>>> import numpy as np
>>> np.set_printoptions(precision=1, suppress=True, linewidth=160, floatmode="fixed")
>>> M = np.array([[6.0, 6.0, 4.0, -2.0],
...     [-12.0, -10.0, -6.0, 4.0],
...     [12.0, 8.0, 4.0, -4.0],
...     [0.0, 2.0, 2.0, 0.0]])
>>> print(round(float(np.trace(np.linalg.pinv(M) @ M)), 1))
2.0
>>> print(np.abs(np.diag(np.linalg.qr(M)[1])) > 1e-9)
[ True  True False False]
>>> print(np.unique(M.round(6), axis=0).shape)
(4, 4)
>>> Uu, s, Vt = np.linalg.svd(M)
>>> vecs = Vt[:(s > 1e-8).sum()]
>>> rng = np.random.default_rng(26847)
>>> x = M[0] + -1 * M[3] + rng.integers(2) * np.eye(4)[2]
>>> print(x)
[ 6.0  4.0  3.0 -2.0]
>>> print(np.round(vecs.T @ vecs, 1) + 0)
[[ 0.9  0.1 -0.1 -0.3]
 [ 0.1  0.5  0.5  0.0]
 [-0.1  0.5  0.5  0.0]
 [-0.3  0.0  0.0  0.1]]
>>> print(np.allclose(vecs.T @ vecs @ x, x))
False
>>> Y = M + rng.integers(-2, 3, (4, 2)) @ rng.integers(-2, 3, (2, 4))
>>> print(Y)
[[ 2.0  4.0  2.0  0.0]
 [-7.0 -8.0 -6.0  4.0]
 [12.0  7.0 -1.0  1.0]
 [-3.0  0.0 -2.0  4.0]]
>>> print(np.round(np.linalg.svd(Y - M, compute_uv=False), 1) + 0)
[10.7  6.2  0.0  0.0]
>>> print(np.linalg.matrix_rank(Y - M, tol=1e-8))
2
>>> print(np.abs(Y - M).sum(axis=1))
[10.0  7.0 11.0 13.0]
>>> Uu, s, Vt = np.linalg.svd(M)
>>> print(s.round(1) + 0)
[25.0  3.1  0.0  0.0]
>>> Y = Uu[:, :2] @ np.diag(s[:2]) @ Vt[:2]
>>> print(round(np.linalg.norm(M - Y) / np.linalg.norm(M), 1))
0.0
>>> print(np.linalg.matrix_rank(M, rtol=0.05))
2
>>> u = np.array([-1, 4, 3])
>>> K = np.outer(rng.normal(size=22), u) + 0.3 * rng.normal(size=(22, 3))
>>> print(K.round(1) + 0)
[[-0.7  2.5  1.3]
 [-1.8  8.4  5.9]
 [ 1.3 -4.5 -3.5]
 [ 1.5 -5.7 -4.1]
 [-0.1 -3.0 -2.0]
 [-0.1  1.1  0.7]
 [-1.0  5.6  3.2]
 [ 1.0 -4.7 -2.9]
 [ 0.8 -3.5 -2.9]
 [ 0.8 -2.1 -1.6]
 [ 1.3 -4.3 -3.0]
 [ 0.2 -0.9 -0.9]
 [ 0.5 -2.0 -1.6]
 [-0.7 -0.9 -0.4]
 [ 0.5 -2.1 -2.1]
 [ 0.6 -3.1 -2.3]
 [ 0.5 -3.1 -2.4]
 [-1.0  0.7  0.0]
 [-1.1  3.8  3.0]
 [ 1.6 -6.6 -4.1]
 [ 0.2 -0.3  0.0]
 [-1.3  4.7  3.0]]
>>> dist = np.linalg.norm(K[:, None] - K[None], axis=-1)
>>> print(dist[12])
[ 5.5 13.1  3.2  4.6  1.3  3.9  9.1  3.0  2.0  0.4  2.8  1.4  0.0  2.0  0.5  1.3  1.4  3.5  7.6  5.4  2.3  8.3]
>>> print(np.flatnonzero(dist[12] < dist.mean() / 2))
[ 4  8  9 11 12 13 14 15 16 20]
>>> print((dist + 1e9 * np.eye(22)).round(6).argmin(axis=1))
[ 5  6 10 19 16 17 21 10 16 12  7 20  9 11 12 16 15  5 21  3 11 18]
>>> cov = np.cov(K, rowvar=False)
>>> print(np.corrcoef(K.T))
[[ 1.0 -0.9 -0.9]
 [-0.9  1.0  1.0]
 [-0.9  1.0  1.0]]
>>> print(cov.shape)
(3, 3)
>>> Ac = K - K.mean(axis=0)
>>> vecs = np.linalg.svd(Ac)[2][:1]
>>> Y = Ac - Ac @ vecs.T @ vecs
>>> print(np.linalg.norm(Y, axis=1).round(6).argmax())
17
>>> Uu, s, Vt = np.linalg.svd(K, full_matrices=False)
>>> print(Uu.shape, s.shape, Vt.shape)
(22, 3) (3,) (3, 3)
>>> print((s > 1e-8).sum())
3
>>> print(np.abs(Vt[0]))
[0.2 0.8 0.6]
>>> print(np.round(Vt @ Vt.T, 1) + 0)
[[1.0 0.0 0.0]
 [0.0 1.0 0.0]
 [0.0 0.0 1.0]]
>>> print(s / s[0])
[1.0 0.1 0.1]
>>> print(round(float(np.sqrt((s ** 2).sum())), 1), np.round(np.linalg.norm(K), 1))
22.9 22.9
>>> feats = np.load("layer9.npy")
>>> print(feats)
[[-6 -6  3  0  0  0]
 [ 3  0  9  0  0  0]
 [ 6  0 -9  0  0  0]
 [ 0  0  0 -4 -4  2]
 [ 0  0  0  2  0  6]
 [ 0  0  0  4  0 -6]]
>>> Y = np.array([[0, 2, 0], [1, 0, 0], [1, 0, 0], [3, 1, 2], [0, 0, 0], [0, 1, 3]])
>>> print(np.linalg.matrix_rank(np.vstack([feats, Y.T])))
6
>>> print(np.einsum("ik,kj->ij", feats, Y))
[[ -3 -12   0]
 [  9   6   0]
 [ -9  12   0]
 [-12  -2  -2]
 [  6   8  22]
 [ 12  -2 -10]]
>>> print(np.linalg.matrix_rank(feats @ Y))
3
>>> u = np.array([2, 4, 5, 1, 1, 0])
>>> Y = feats + np.outer(u, np.eye(6)[2])
>>> print(round(np.linalg.det(Y) / np.linalg.det(feats), 1), round(1 + np.linalg.solve(feats, u)[2], 1))
1.1 1.1
>>> print(np.linalg.matrix_rank(Y - feats))
1
>>> print(np.linalg.matrix_rank(np.linalg.inv(Y) - np.linalg.inv(feats), tol=1e-8))
1
>>> lab = rng.permutation(6)
>>> Y = feats[:, lab] * rng.choice([-1, 1], 6)
>>> print(Y)
[[ 0  3  0 -6  6  0]
 [ 0  9  0  0 -3  0]
 [ 0 -9  0  0 -6  0]
 [-2  0  4  0  0 -4]
 [-6  0  0  0  0  2]
 [ 6  0  0  0  0  4]]
>>> Uu, _, Vt = np.linalg.svd(feats.T @ Y)
>>> print(np.round(Uu @ Vt, 1) + 0)
[[ 0.0  0.0  0.0  0.0 -1.0  0.0]
 [ 0.0  0.0  0.0  1.0  0.0  0.0]
 [ 0.0  1.0  0.0  0.0  0.0  0.0]
 [ 0.0  0.0  0.0  0.0  0.0  1.0]
 [ 0.0  0.0 -1.0  0.0  0.0  0.0]
 [-1.0  0.0  0.0  0.0  0.0  0.0]]
>>> print(np.round(np.linalg.lstsq(feats, Y)[0], 1) + 0)
[[ 0.0  0.0  0.0  0.0 -1.0  0.0]
 [ 0.0  0.0  0.0  1.0  0.0  0.0]
 [ 0.0  1.0  0.0  0.0  0.0  0.0]
 [ 0.0  0.0  0.0  0.0  0.0  1.0]
 [ 0.0  0.0 -1.0  0.0  0.0  0.0]
 [-1.0  0.0  0.0  0.0  0.0  0.0]]
>>> J = np.loadtxt("mat.csv", delimiter=",")
>>> print(J)
[[ 0.0  0.0  0.0  0.0]
 [ 0.0  1.0  2.0  0.0]
 [ 0.0  2.0 -1.0  0.0]
 [-1.0  0.0  0.0  1.0]]
>>> # 2 blocks once reordered
>>> print([round(float(x), 1) for x in np.linalg.svd(J, compute_uv=False)[:3]])
[2.2, 2.2, 1.4]
>>> print(np.linalg.cond(J) > 100)
True
>>> print(np.linalg.matrix_rank(J, rtol=0.1))
3
>>> print(round(np.linalg.norm(J, 2) / np.linalg.norm(J), 1))
0.6
>>> print(np.round(np.linalg.eigvals(J).sum().real, 1))
1.0
>>> print(np.round(np.linalg.det(J.T), 1))
0.0
>>> print(np.poly(J))
[ 1.0 -1.0 -5.0  5.0  0.0]
>>> print(np.einsum("ii->", J))
1.0
>>> print(np.round(np.linalg.det(2 * J), 1), round(np.linalg.det(J), 1))
0.0 0.0
>>> print(np.kron(np.eye(2, dtype=int), J))
[[ 0.0  0.0  0.0  0.0  0.0  0.0  0.0  0.0]
 [ 0.0  1.0  2.0  0.0  0.0  0.0  0.0  0.0]
 [ 0.0  2.0 -1.0  0.0  0.0  0.0 -0.0  0.0]
 [-1.0  0.0  0.0  1.0 -0.0  0.0  0.0  0.0]
 [ 0.0  0.0  0.0  0.0  0.0  0.0  0.0  0.0]
 [ 0.0  0.0  0.0  0.0  0.0  1.0  2.0  0.0]
 [ 0.0  0.0 -0.0  0.0  0.0  2.0 -1.0  0.0]
 [-0.0  0.0  0.0  0.0 -1.0  0.0  0.0  1.0]]
>>> W0 = np.loadtxt("data.csv", delimiter=",")
>>> print(W0)
[[-0.2 -1.8  8.1 -5.1  8.0]
 [ 0.4 -1.7  8.0 -5.2  8.3]
 [ 0.3 -2.3  7.9 -4.9  8.0]
 [-0.2 -1.9  8.0 -4.8  7.9]
 [ 0.1 -1.6  8.0 -5.7  7.7]
 [ 0.2 -1.8  7.8 -5.2  8.2]
 [ 0.0 -1.9  8.1 -4.8  7.8]
 [-0.3 -1.9  8.0 -5.6  7.5]
 [ 0.4 -1.8  7.7 -4.7  8.3]
 [-0.1 -1.8  8.0 -5.2  7.9]
 [-2.3 -8.3 -6.1  6.6 -5.5]
 [-1.7 -7.9 -5.9  5.7 -5.2]
 [-2.2 -8.1 -6.4  6.1 -5.1]
 [-1.8 -8.0 -6.3  5.9 -4.9]
 [-1.8 -7.7 -5.6  6.3 -4.9]
 [-2.2 -8.1 -5.6  6.1 -4.9]
 [-2.0 -8.2 -6.5  6.0 -5.4]
 [-2.0 -8.0 -6.3  6.6 -4.9]
 [-2.1 -8.2 -6.3  5.7 -4.6]
 [-1.6 -8.2 -5.6  6.0 -5.2]]
>>> Ac = W0 - W0.mean(axis=0)
>>> vecs = np.linalg.svd(Ac)[2][:2]
>>> Y = Ac - Ac @ vecs.T @ vecs
>>> print(np.round(np.cov(Ac @ vecs.T, rowvar=False), 1) + 0)
[[140.8   0.0]
 [  0.0   0.1]]
>>> print(Y.std(axis=0))
[0.2 0.1 0.2 0.1 0.1]
>>> print(np.diag(vecs.T @ vecs))
[0.1 0.1 0.4 0.8 0.6]
>>> print(np.linalg.norm(Y, axis=1).round(6).argmax())
18
>>> E = np.loadtxt("x.csv", delimiter=",")
>>> print(E)
[[ 0.0 11.0  5.0  0.0  0.0 17.0]
 [10.0  0.0  0.0 13.0  8.0  0.0]
 [10.0  0.0  0.0 13.0  8.0  0.0]
 [ 6.0  0.0  0.0  8.0  5.0  0.0]
 [ 6.0  0.0  0.0  8.0  5.0  0.0]
 [10.0  0.0  0.0 13.0  8.0  0.0]
 [ 0.0  2.0  0.0  0.0  0.0  2.0]
 [ 0.0  5.0  1.0  0.0  0.0  7.0]
 [ 0.0  5.0  1.0  0.0  0.0  7.0]
 [ 0.0  8.0  3.0  0.0  0.0 12.0]
 [ 6.0  0.0  0.0  8.0  5.0  0.0]
 [ 0.0  5.0  1.0  0.0  0.0  7.0]
 [ 0.0  8.0  3.0  0.0  0.0 12.0]
 [ 0.0  5.0  1.0  0.0  0.0  7.0]
 [ 0.0  5.0  1.0  0.0  0.0  7.0]
 [ 0.0 11.0  5.0  0.0  0.0 17.0]
 [ 0.0  2.0  0.0  0.0  0.0  2.0]
 [ 0.0 11.0  5.0  0.0  0.0 17.0]
 [10.0  0.0  0.0 13.0  8.0  0.0]
 [ 0.0  5.0  1.0  0.0  0.0  7.0]
 [ 0.0  2.0  0.0  0.0  0.0  2.0]]
>>> Y = np.array([[0, 2, -3],
...     [-3, -1, 3],
...     [3, 0, 1],
...     [-2, 0, -2],
...     [2, -1, 2],
...     [3, -3, -1]])
>>> print(E @ Y)
[[ 33.0 -62.0  21.0]
 [-10.0  12.0 -40.0]
 [-10.0  12.0 -40.0]
 [ -6.0   7.0 -24.0]
 [ -6.0   7.0 -24.0]
 [-10.0  12.0 -40.0]
 [  0.0  -8.0   4.0]
 [  9.0 -26.0   9.0]
 [  9.0 -26.0   9.0]
 [ 21.0 -44.0  15.0]
 [ -6.0   7.0 -24.0]
 [  9.0 -26.0   9.0]
 [ 21.0 -44.0  15.0]
 [  9.0 -26.0   9.0]
 [  9.0 -26.0   9.0]
 [ 33.0 -62.0  21.0]
 [  0.0  -8.0   4.0]
 [ 33.0 -62.0  21.0]
 [-10.0  12.0 -40.0]
 [  9.0 -26.0   9.0]
 [  0.0  -8.0   4.0]]
>>> print(np.vstack([E, Y.T]).shape)
(24, 6)
>>> print(np.einsum("ik,kj->ij", E, Y))
[[ 33.0 -62.0  21.0]
 [-10.0  12.0 -40.0]
 [-10.0  12.0 -40.0]
 [ -6.0   7.0 -24.0]
 [ -6.0   7.0 -24.0]
 [-10.0  12.0 -40.0]
 [  0.0  -8.0   4.0]
 [  9.0 -26.0   9.0]
 [  9.0 -26.0   9.0]
 [ 21.0 -44.0  15.0]
 [ -6.0   7.0 -24.0]
 [  9.0 -26.0   9.0]
 [ 21.0 -44.0  15.0]
 [  9.0 -26.0   9.0]
 [  9.0 -26.0   9.0]
 [ 33.0 -62.0  21.0]
 [  0.0  -8.0   4.0]
 [ 33.0 -62.0  21.0]
 [-10.0  12.0 -40.0]
 [  9.0 -26.0   9.0]
 [  0.0  -8.0   4.0]]
>>> print(np.einsum("ij,ij->i", E, E))
[435.0 333.0 333.0 125.0 125.0 333.0   8.0  75.0  75.0 217.0 125.0  75.0 217.0  75.0  75.0 435.0   8.0 435.0 333.0  75.0   8.0]
>>> print(np.linalg.matrix_rank(E @ Y))
3
>>> print(np.linalg.matrix_rank(np.vstack([E, Y.T])))
6
>>> print(np.einsum("ik,kj->ji", E, Y))
[[ 33.0 -10.0 -10.0  -6.0  -6.0 -10.0   0.0   9.0   9.0  21.0  -6.0   9.0  21.0   9.0   9.0  33.0   0.0  33.0 -10.0   9.0   0.0]
 [-62.0  12.0  12.0   7.0   7.0  12.0  -8.0 -26.0 -26.0 -44.0   7.0 -26.0 -44.0 -26.0 -26.0 -62.0  -8.0 -62.0  12.0 -26.0  -8.0]
 [ 21.0 -40.0 -40.0 -24.0 -24.0 -40.0   4.0   9.0   9.0  15.0 -24.0   9.0  15.0   9.0   9.0  21.0   4.0  21.0 -40.0   9.0   4.0]]
